In [1]: import numpy as np

In [2]: from numpy import linalg as LA

In [3]: np.set_printoptions(precision=2, suppress=True, linewidth=140)

In [4]: A = np.array([[4, 0, 0, 0, 0],
   ...:     [-3, -1, 0, 0, 0],
   ...:     [0, -2, -1, 0, 0],
   ...:     [2, 1, 1, 4, 0],
   ...:     [-3, -4, 5, -2, 1]])

In [5]: print(A)
[[ 4  0  0  0  0]
 [-3 -1  0  0  0]
 [ 0 -2 -1  0  0]
 [ 2  1  1  4  0]
 [-3 -4  5 -2  1]]

In [6]: ev, vecs = LA.eig(A)

In [7]: print(ev)
[ 1.  4. -1. -1.  4.]

In [8]: print(np.sort(LA.eigvals(A.T)))
[-1. -1.  1.  4.  4.]

In [9]: print(np.sort(LA.eigvals(A @ A)))
[ 1.  1.  1. 16. 16.]

In [10]: A2 = A / np.sqrt((A ** 2).mean(axis=1, keepdims=True))

In [11]: print(LA.norm(A2, axis=1))
[2.24 2.24 2.24 2.24 2.24]

In [12]: print(A2[1])
[-2.12 -0.71  0.    0.    0.  ]

In [13]: print(A - A.mean(axis=1, keepdims=True))
[[ 3.2 -0.8 -0.8 -0.8 -0.8]
 [-2.2 -0.2  0.8  0.8  0.8]
 [ 0.6 -1.4 -0.4  0.6  0.6]
 [ 0.4 -0.6 -0.6  2.4 -1.6]
 [-2.4 -3.4  5.6 -1.4  1.6]]

In [14]: print(LA.matrix_rank(A2) == LA.matrix_rank(A))
True

In [15]: F = np.load("layer16.npy")

In [16]: print(F)
[[ -0.01   2.99  -0.02  -9.96 -16.97]
 [  1.01   4.99  -6.02 -10.99 -14.02]
 [  0.03  -3.04   2.98  -6.98  -4.03]
 [  1.04   1.99  -1.03  -0.03   0.98]
 [  2.03   4.01  -9.01  -3.01   3.02]]

In [17]: Uu, s, Vt = LA.svd(F)

In [18]: print(np.argmax(s[:-1] / (s[1:] + 1e-6)) + 1)
4

In [19]: A2 = Uu[:, :4] @ np.diag(s[:4]) @ Vt[:4]

In [20]: print(round(LA.norm(F - A2) / LA.norm(F), 2))
0.0

In [21]: print(np.round(np.abs(F - A2).max(), 2))
0.01

In [22]: ang = np.radians(120)

In [23]: R = np.eye(5)

In [24]: R[3, 3] = R[1, 1] = np.cos(ang)

In [25]: R[3, 1], R[1, 3] = -np.sin(ang), np.sin(ang)

In [26]: print(R)
[[ 1.    0.    0.    0.    0.  ]
 [ 0.   -0.5   0.    0.87  0.  ]
 [ 0.    0.    1.    0.    0.  ]
 [ 0.   -0.87  0.   -0.5   0.  ]
 [ 0.    0.    0.    0.    1.  ]]

In [27]: A2 = F @ R.T

In [28]: print(LA.svd(F, compute_uv=False), LA.svd(A2, compute_uv=False))
[28.09 12.8   5.49  1.5   0.02] [28.09 12.8   5.49  1.5   0.02]

In [29]: print(np.round(LA.det(R), 2), np.round(np.trace(R), 2))
1.0 2.0

In [30]: print(np.abs(A2 - F).max(axis=0))
[ 0.  17.   0.  13.1  0. ]

In [31]: print(np.allclose(F @ F.T, A2 @ A2.T))
True

In [32]: print(np.allclose(LA.norm(F, axis=1), LA.norm(A2, axis=1)))
True

In [33]: print(LA.cond(F) > 100)
True

In [34]: print([round(float(x), 2) for x in LA.svd(F, compute_uv=False)[:3]])
[28.09, 12.8, 5.49]

In [35]: print(round(float(np.abs(LA.eigvals(F)).max()), 2))
9.71

In [36]: print(np.round(LA.det(F), 2))
-51.6

In [37]: print(round(float(np.trace(F)), 2))
10.95

In [38]: print(np.round((F + F.T) / 2, 2) + 0)
[[-0.01  2.    0.   -4.46 -7.47]
 [ 2.    4.99 -4.53 -4.5  -5.  ]
 [ 0.   -4.53  2.98 -4.   -6.52]
 [-4.46 -4.5  -4.   -0.03 -1.01]
 [-7.47 -5.   -6.52 -1.01  3.02]]

In [39]: print((F - F.T) / 2)
[[ 0.    0.99 -0.03 -5.5  -9.5 ]
 [-0.99  0.   -1.49 -6.49 -9.02]
 [ 0.03  1.49  0.   -2.98  2.49]
 [ 5.5   6.49  2.98  0.    1.99]
 [ 9.5   9.02 -2.49 -1.99  0.  ]]

In [40]: data = np.array([[2.0, -3.0, 0.0], [-3.0, -2.0, -3.0], [0.0, -3.0, 1.0]])

In [41]: Q, vecs = LA.qr(data[:, :2])[0], LA.qr(data[:, 2:])[0]

In [42]: s = LA.svd(Q.T @ vecs, compute_uv=False)

In [43]: print(np.degrees(np.arccos(s.clip(0, 1))))
[35.43]

In [44]: ev, vecs = LA.eigh(data)

In [45]: x = np.array([0, 3, 3])

In [46]: print(LA.eigvalsh(data[1:, 1:]))
[-3.85  2.85]

In [47]: J = np.load("run12.npy")

In [48]: print(J)
[[-1.13  1.11 -3.13 -3.89]
 [ 1.93  1.25 -0.07 -3.75]
 [-4.76  1.1  -6.76 -3.9 ]
 [-0.92  5.34 -2.92  0.34]
 [-3.04  0.12 -5.04 -4.88]
 [-2.73 -0.37 -4.73 -5.37]
 [-0.32  3.11 -2.32 -1.89]
 [-1.55  1.09 -3.55 -3.91]
 [-1.88 -0.42 -3.88 -5.42]
 [-1.66  2.97 -3.66 -2.03]
 [-0.92  1.91 -2.92 -3.09]
 [ 1.4   4.52 -0.6  -0.48]
 [-3.24  3.18 -5.24 -1.82]
 [ 2.72  4.15  0.72 -0.85]
 [-2.16  3.54 -4.16 -1.46]
 [-0.47  1.56 -2.47 -3.44]
 [ 0.19  1.05 -1.81 -3.95]
 [ 0.84  2.5  -1.16 -2.5 ]
 [ 1.4   3.53 -0.6  -1.47]
 [ 1.6   3.85 -0.4  -1.15]
 [ 1.25 -0.12 -0.75 -5.12]
 [-2.07  1.7  -4.07 -3.3 ]
 [ 0.29  1.1  -1.71 -3.9 ]
 [ 0.74  2.06 -1.26 -2.94]
 [ 1.5   2.46 -0.5  -2.54]
 [-1.83  1.62 -3.83 -3.38]
 [-1.67 -0.06 -3.67 -5.06]
 [-4.67  4.88 -6.67 -0.12]
 [-2.39  3.94 -4.39 -1.06]
 [-0.95  3.86 -2.95 -1.14]]

In [49]: # rank 3

In [50]: Uu, s, Vt = LA.svd(J)

In [51]: vecs = Vt[:(s > 1e-8).sum()]

In [52]: rng = np.random.default_rng(94)

In [53]: x = J[16] + 4 * J[28] + rng.integers(2) * np.eye(4)[1]

In [54]: print(x)
[ -9.37  16.81 -19.37  -8.19]

In [55]: print(LA.matrix_rank(np.vstack([J, x])))
3

In [56]: print(np.diag(vecs.T @ vecs))
[0.57 0.93 0.57 0.93]

In [57]: C = J[[18, 5]].astype(float)

In [58]: for _ in range(6):
    ...:     labels = LA.norm(J[:, None] - C, axis=-1).argmin(axis=1)
    ...:     C = np.array([J[labels == j].mean(axis=0) for j in range(2)])
    ...: 

In [59]: print(labels)
[1 0 1 0 1 1 0 1 1 1 1 0 1 0 1 0 0 0 0 0 0 1 0 0 0 1 1 1 1 0]

In [60]: print(C)
[[ 0.75  2.68 -1.25 -2.32]
 [-2.38  1.75 -4.38 -3.25]]

In [61]: print(C[1] - C[0])
[-3.13 -0.93 -3.13 -0.93]

In [62]: A2 = C / np.sqrt((C ** 2).mean(axis=1, keepdims=True))

In [63]: print(LA.matrix_rank(A2) == LA.matrix_rank(C))
True

In [64]: print(A2[0])
[ 0.39  1.4  -0.65 -1.21]

In [65]: print(LA.norm(A2, axis=1))
[2. 2.]

In [66]: print(J.sum(axis=0))
[-24.5   66.53 -84.5  -83.47]

In [67]: print(J.mean(axis=0))
[-0.82  2.22 -2.82 -2.78]

In [68]: print(np.abs(J).max())
6.76

In [69]: print(np.round(LA.svd(J, compute_uv=False), 2) + 0)
[26.97 12.4  11.29  0.  ]

In [70]: print([round(float(x), 2) for x in LA.svd(J, compute_uv=False)[:3]])
[26.97, 12.4, 11.29]

In [71]: print(LA.matrix_rank(J, rtol=0.1))
3

In [72]: m1 = np.array([[0, 0, 0, 0], [0, 0, 0, 0], [-3, -4, -6, -8], [-5, 4, -10, 8]])

In [73]: # rank 2

In [74]: print(np.round(LA.det(2 * m1), 2), round(LA.det(m1), 2))
0.0 0.0

In [75]: print(LA.eigvals(m1))
[-10.36  12.36   0.     0.  ]

In [76]: print(round(LA.eigvals(m1).sum().real, 2))
2.0

In [77]: print(round(float(LA.det(m1[::-1])), 2))
0.0

In [78]: print(np.einsum("ij,ji->", m1, m1))
260

In [79]: print(LA.matrix_rank(m1, rtol=0.1))
2

In [80]: print([round(float(x), 2) for x in LA.svd(m1, compute_uv=False)[:3]])
[14.33, 11.17, 0.0]

In [81]: A2 = np.array([[8, 7, 8, 7, 9],
    ...:     [5, 0, 6, 1, 6],
    ...:     [7, 0, 1, 6, 0],
    ...:     [3, 0, 2, 0, 7],
    ...:     [1, 8, 2, 0, 5]])

In [82]: X = A2 - A2.T

In [83]: print(X)
[[ 0  2  1  4  8]
 [-2  0  6  1 -2]
 [-1 -6  0  4 -2]
 [-4 -1 -4  0  7]
 [-8  2  2 -7  0]]

In [84]: rk = LA.matrix_rank(X)

In [85]: print(rk)
4

In [86]: null = LA.svd(X)[2][rk:].T

In [87]: print(null.shape)
(5, 1)

In [88]: print(np.round(X @ null, 2) + 0)
[[0.]
 [0.]
 [0.]
 [0.]
 [0.]]

In [89]: print([int(LA.matrix_rank(X[:i])) for i in range(1, len(X) + 1)])
[1, 2, 3, 4, 4]

In [90]: print(round(LA.eigvals(X).sum().real, 2))
0.0

In [91]: print(np.round(np.poly(X), 2) + 0)
[   1.    0.  195.    0. 7482.    0.]

In [92]: print(np.round(LA.det(2 * X), 2), round(LA.det(X), 2))
0.0 0.0

In [93]: print(round(LA.det(X[::-1]), 2))
0.0

In [94]: Uu, s, Vt = LA.svd(X)

In [95]: vecs = Vt[:(s > 1e-8).sum()]

In [96]: x = X[0] + -1 * X[4] + rng.integers(2) * np.eye(5)[1]

In [97]: print(x)
[ 8.  0. -1. 11.  8.]

In [98]: print(vecs.T @ vecs)
[[ 0.83  0.23 -0.14  0.22 -0.15]
 [ 0.23  0.7   0.19 -0.29  0.19]
 [-0.14  0.19  0.88  0.18 -0.12]
 [ 0.22 -0.29  0.18  0.72  0.19]
 [-0.15  0.19 -0.12  0.19  0.87]]

In [99]: print(np.allclose(vecs.T @ vecs @ x, x))
True

In [100]: print(round(float(LA.norm(x - vecs.T @ vecs @ x)), 2))
0.0

In [101]: print(LA.matrix_rank(np.vstack([X, x])))
4

In [102]: x = np.array([-3, -3, -1, -2, -2])

In [103]: print(x @ X @ x)
0

In [104]: print(round(LA.det(X), 2))
0.0

In [105]: print(np.round(LA.eigvals(X).real, 2) + 0)
[0. 0. 0. 0. 0.]

In [106]: Q = LA.solve(np.eye(5) - X, np.eye(5) + X)

In [107]: print(np.round(LA.det(Q), 2))
1.0

In [108]: print(np.round(Q @ Q.T, 2) + 0)
[[1. 0. 0. 0. 0.]
 [0. 1. 0. 0. 0.]
 [0. 0. 1. 0. 0.]
 [0. 0. 0. 1. 0.]
 [0. 0. 0. 0. 1.]]

In [109]: W0 = np.load("sample4.npy")

In [110]: print(W0)
[[0.5  0.   0.   0.5 ]
 [0.33 0.67 0.   0.  ]
 [0.   0.   0.5  0.5 ]
 [0.   0.5  0.   0.5 ]]

In [111]: # a transition matrix

In [112]: print(LA.eigvals(W0))
[0.5 +0.j   1.  +0.j   0.33+0.37j 0.33-0.37j]
